>>> import numpy as np
>>> np.set_printoptions(precision=4, suppress=True, linewidth=120)
>>> J = np.load("sample12.npy")
>>> J
array([[-2, -1,  0,  1,  2,  3],
       [ 4,  5,  6,  7,  8,  9],
       [10, 11, 12, 13, 14, 15]])
>>> round(np.linalg.norm(J, 2) / np.linalg.norm(J), 4)
np.float64(0.9925)
>>> np.linalg.cond(J) > 100
np.True_
>>> np.linalg.matrix_rank(J, rtol=0.1)
np.int64(2)
>>> np.argsort(-np.linalg.norm(J, axis=0).round(6), kind="stable")[:3]
array([5, 4, 3])
>>> [round(float(x), 4) for x in np.linalg.svd(J, compute_uv=False)[:3]]
[35.0215, 4.3002, 0.0]
>>> K = np.loadtxt("data.csv", delimiter=",")
>>> K
array([[  1.,  -3.,   9., -27.],
       [  1.,  -2.,   4.,  -8.],
       [  1.,  -1.,   1.,  -1.],
       [  1.,   0.,   0.,   0.],
       [  1.,   1.,   1.,   1.],
       [  1.,   2.,   4.,   8.]])
>>> proj = K @ np.linalg.solve(K.T @ K, K.T)
>>> np.round(proj @ K[:, 1], 4) + 0
array([-3., -2., -1.,  0.,  1.,  2.])
>>> np.trace(proj)
np.float64(4.0)
>>> proj
array([[ 0.9603,  0.127 , -0.1111, -0.0317,  0.0873, -0.0317],
       [ 0.127 ,  0.5794,  0.4127,  0.0159, -0.2222,  0.0873],
       [-0.1111,  0.4127,  0.4603,  0.254 ,  0.0159, -0.0317],
       [-0.0317,  0.0159,  0.254 ,  0.4603,  0.4127, -0.1111],
       [ 0.0873, -0.2222,  0.0159,  0.4127,  0.5794,  0.127 ],
       [-0.0317,  0.0873, -0.0317, -0.1111,  0.127 ,  0.9603]])
>>> np.round(np.linalg.eigvalsh(proj), 4) + 0
array([0., 0., 1., 1., 1., 1.])
>>> np.linalg.matrix_rank(np.eye(6) - proj)
np.int64(2)
>>> W0 = np.load("x.npy")
>>> W0
array([[ 1, -1, -3,  1, -3, -1],
       [ 0,  2,  0,  1, -1, -1],
       [ 0,  0,  2, -1, -3, -1],
       [ 0,  0,  0,  2, -3,  0],
       [ 0,  0,  0,  0, -3, -3],
       [ 0,  0,  0,  0,  0,  3]])
>>> np.allclose(W0 @ W0.T, W0.T @ W0)
False
>>> np.linalg.matrix_power(W0, 2)
array([[ 1, -3, -9,  5, 13,  9],
       [ 0,  4,  0,  4, -2, -2],
       [ 0,  0,  4, -4,  6,  4],
       [ 0,  0,  0,  4,  3,  9],
       [ 0,  0,  0,  0,  9,  0],
       [ 0,  0,  0,  0,  0,  9]])
>>> B = W0[0, 0] * W0[1:] - np.outer(W0[1:, 0], W0[0])
>>> B
array([[ 0,  2,  0,  1, -1, -1],
       [ 0,  0,  2, -1, -3, -1],
       [ 0,  0,  0,  2, -3,  0],
       [ 0,  0,  0,  0, -3, -3],
       [ 0,  0,  0,  0,  0,  3]])
>>> np.flatnonzero(~B.round(6).any(axis=1))
array([], dtype=int64)
>>> B = np.array([[-9, -4, -3],
...     [5, -6, 1],
...     [-1, 2, 9],
...     [9, -4, 7],
...     [4, 2, -5],
...     [-5, 3, -6]])
>>> B.T @ W0.T
array([[ -9,  20, -18,   6,   3, -15],
       [-17, -21,  -1, -14, -15,   9],
       [ -3,  20,  32,  29,  33, -18]])
>>> W0 @ B
array([[ -9, -17,  -3],
       [ 20, -21,  20],
       [-18,  -1,  32],
       [  6, -14,  29],
       [  3, -15,  33],
       [-15,   9, -18]])
>>> np.vstack([W0, B.T]).shape
(9, 6)
>>> np.einsum("ij->j", W0)
array([  1,   1,  -1,   3, -13,  -3])
>>> np.einsum("ik,kj->ji", W0, B)
array([[ -9,  20, -18,   6,   3, -15],
       [-17, -21,  -1, -14, -15,   9],
       [ -3,  20,  32,  29,  33, -18]])
>>> B = np.linalg.inv(W0)
>>> round(float(np.linalg.cond(W0)), 4)
27.019
>>> np.linalg.det(W0) * B
array([[ -72.,  -36., -108.,   -0.,  192.,  120.],
       [  -0.,  -36.,   -0.,   18.,   -6.,  -18.],
       [  -0.,   -0.,  -36.,  -18.,   54.,   42.],
       [  -0.,   -0.,   -0.,  -36.,   36.,   36.],
       [   0.,    0.,    0.,    0.,   24.,   24.],
       [  -0.,   -0.,   -0.,   -0.,   -0.,  -24.]])
>>> rng = np.random.default_rng(97)
>>> idx = rng.permutation(6)
>>> idx
array([4, 1, 3, 0, 5, 2])
>>> B = W0[idx][:, idx]
>>> np.diag(B)
array([-3,  2,  2,  1,  3,  2])
>>> B = np.array([[3], [0], [-3], [-3], [1]])
>>> Z = np.array([[1, 0]])
>>> X = B @ Z + 0.3 * rng.normal(size=(5, 2))
>>> X
array([[ 2.7045, -0.3817],
       [-0.2758, -0.1457],
       [-3.405 ,  0.3024],
       [-3.3991,  0.3249],
       [ 0.8619, -0.1612]])
>>> left, s, Vh = np.linalg.svd(X)
>>> np.argmax(s[:-1] / (s[1:] + 1e-6)) + 1
np.int64(1)
>>> B = left[:, :1] @ np.diag(s[:1]) @ Vh[:1]
>>> B
array([[ 2.7147, -0.2838],
       [-0.2577,  0.0269],
       [-3.3994,  0.3554],
       [-3.396 ,  0.355 ],
       [ 0.8692, -0.0909]])
>>> left, s, Vh = np.linalg.svd(B)
>>> vecs = Vh[:(s > 1e-8).sum()]
>>> vec = B[4] + -1 * B[2] + rng.integers(2) * np.eye(2)[0]
>>> vec
array([ 5.2687, -0.4463])
>>> round(np.linalg.norm(vec - vecs.T @ vecs @ vec), 4)
np.float64(0.104)
>>> np.diag(vecs.T @ vecs)
array([0.9892, 0.0108])
>>> np.allclose(vecs.T @ vecs @ vec, vec)
False
>>> left, s, Vh = np.linalg.svd(X, full_matrices=False)
>>> (s > 1e-8).sum()
np.int64(2)
>>> np.round(Vh @ Vh.T, 4) + 0
array([[1., 0.],
       [0., 1.]])
>>> s
array([5.6234, 0.2204])
>>> np.abs(Vh[0])
array([0.9946, 0.104 ])
>>> s / s[0]
array([1.    , 0.0392])
>>> np.allclose(left * s @ Vh, X)
True
>>> np.abs(np.linalg.svd(X)[2][-1])
array([0.104 , 0.9946])
>>> round(np.linalg.norm(X, 2) / np.linalg.norm(X), 4)
np.float64(0.9992)
>>> [round(float(x), 4) for x in np.linalg.svd(X, compute_uv=False)[:3]]
[5.6234, 0.2204]
>>> np.linalg.matrix_rank(X, rtol=0.1)
np.int64(1)
>>> B = np.c_[X[:, :1] @ np.array([[-3]]), np.array([3, 3, 0, 3, 2])]
>>> B
array([[-8.1135,  3.    ],
       [ 0.8273,  3.    ],
       [10.2149,  0.    ],
       [10.1974,  3.    ],
       [-2.5856,  2.    ]])
>>> np.round(np.linalg.norm(B - X @ np.linalg.lstsq(X, B)[0], axis=0), 4) + 0
array([0.    , 2.8878])
>>> np.linalg.norm(np.linalg.qr(X)[0].T @ B, axis=0) ** 2 / ((B ** 2).sum(axis=0) + 1e-12)
array([1.   , 0.731])
>>> feats = 3 * np.eye(6) + np.eye(6, k=1)
>>> feats
array([[3., 1., 0., 0., 0., 0.],
       [0., 3., 1., 0., 0., 0.],
       [0., 0., 3., 1., 0., 0.],
       [0., 0., 0., 3., 1., 0.],
       [0., 0., 0., 0., 3., 1.],
       [0., 0., 0., 0., 0., 3.]])
>>> gram = feats.T @ feats
>>> (feats @ feats.T).shape
(6, 6)
>>> np.linalg.svd(feats, compute_uv=False) ** 2
array([15.3624, 13.5924, 11.0834,  8.3832,  6.0543,  4.5243])
>>> B = feats + rng.integers(-2, 3, (6, 4)) @ rng.integers(-2, 3, (4, 6))
>>> B
array([[  4.,  -4.,   0.,   0.,  -5.,   2.],
       [ -3.,  -4.,  -1.,   0.,  -5.,   4.],
       [  3.,   5.,   6.,   2.,   2.,  -3.],
       [-10.,  -3.,   6.,   8.,   1.,  -2.],
       [ -4.,  -8.,  -4.,  -4.,   5.,   1.],
       [ -2.,  -3.,   3.,  -2.,   6.,  -4.]])
>>> np.round(np.linalg.svd(B - feats, compute_uv=False), 4) + 0
array([16.4778, 14.3436, 10.7436,  4.8287,  0.    ,  0.    ])
>>> np.abs(B - feats).sum(axis=1)
array([13., 21., 17., 26., 22., 23.])
>>> np.linalg.matrix_rank(B - feats, tol=1e-8)
np.int64(4)
>>> M = np.load("case15.npy")
>>> M
array([[ 0,  0,  3],
       [ 0,  0, -1],
       [ 0,  0,  0]])
>>> M @ M
array([[0, 0, 0],
       [0, 0, 0],
       [0, 0, 0]])
>>> np.prod(np.diag(M)), round(np.linalg.det(M), 4)
(np.int64(0), np.float64(0.0))
>>> np.sort(np.linalg.eigvals(M))
array([0., 0., 0.])
>>> m1 = np.loadtxt("layer13.csv", delimiter=",")
>>> m1
array([[4., 0., 1.],
       [0., 0., 0.],
       [1., 0., 7.]])
>>> np.abs(np.diag(np.linalg.qr(m1)[1])) > 1e-9
array([ True, False,  True])
>>> np.unique(m1.round(6), axis=0).shape
(3, 3)
>>> left, s, Vh = np.linalg.svd(m1)
>>> vecs = Vh[:(s > 1e-8).sum()]
>>> vec = m1[2] + 2 * m1[1] + rng.integers(2) * np.eye(3)[0]
>>> vec
array([1., 0., 7.])
>>> np.linalg.matrix_rank(np.vstack([m1, vec]))
np.int64(2)
>>> np.allclose(vecs.T @ vecs @ vec, vec)
True
>>> np.round(np.linalg.det(2 * m1), 4), round(np.linalg.det(m1), 4)
(np.float64(0.0), np.float64(0.0))
>>> np.kron(np.eye(2, dtype=int), m1)
array([[4., 0., 1., 0., 0., 0.],
       [0., 0., 0., 0., 0., 0.],
       [1., 0., 7., 0., 0., 0.],
       [0., 0., 0., 4., 0., 1.],
       [0., 0., 0., 0., 0., 0.],
       [0., 0., 0., 1., 0., 7.]])
>>> round(float(np.linalg.det(m1.T)), 4)
0.0
>>> arr = 0.7 ** np.abs(np.subtract.outer(np.arange(5), np.arange(5)))
>>> arr
array([[1.    , 0.7   , 0.49  , 0.343 , 0.2401],
       [0.7   , 1.    , 0.7   , 0.49  , 0.343 ],
       [0.49  , 0.7   , 1.    , 0.7   , 0.49  ],
       [0.343 , 0.49  , 0.7   , 1.    , 0.7   ],
       [0.2401, 0.343 , 0.49  , 0.7   , 1.    ]])
>>> evals, vecs = np.linalg.eig(arr)
>>> np.round(arr @ vecs[:, 0] - evals[0] * vecs[:, 0], 4) + 0
array([0., 0., 0., 0., 0.])
>>> np.sort(np.linalg.eigvals(np.linalg.inv(arr)))
array([0.3223, 0.987 , 2.3042, 3.8954, 5.1774])
>>> evals
array([3.103 , 1.0132, 0.434 , 0.2567, 0.1931])
>>> w1 = np.array([[-3, -9, -1, -1, 7, 6],
...     [3, -8, 3, 5, -3, 8],
...     [-4, -2, -8, 0, -7, 5],
...     [4, 5, -9, 2, 8, 1],
...     [-3, 7, 3, -2, 8, -9]])
>>> coef = np.array([-3, -1, 0, -1, -1, 2])
>>> act = np.maximum(arr @ w1 + coef, 0)
>>> np.linalg.matrix_rank(act)
np.int64(4)
>>> (act > 0).mean(axis=0)
array([0. , 0.4, 0. , 0.8, 1. , 1. ])
>>> (act > 0).astype(int)
array([[0, 0, 0, 1, 1, 1],
       [0, 0, 0, 1, 1, 1],
       [0, 0, 0, 1, 1, 1],
       [0, 1, 0, 1, 1, 1],
       [0, 1, 0, 0, 1, 1]])
>>> Z = np.array([[2, -5], [2, -4], [5, 1], [1, 4], [4, -2], [3, 3]])
>>> w1 @ Z
array([[ 16,  50],
       [ 22,  70],
       [-65,  49],
       [ 10, -54],
       [ 26, -61]])
>>> (act @ Z).round(6).argmax(axis=1)
array([0, 0, 0, 0, 0])
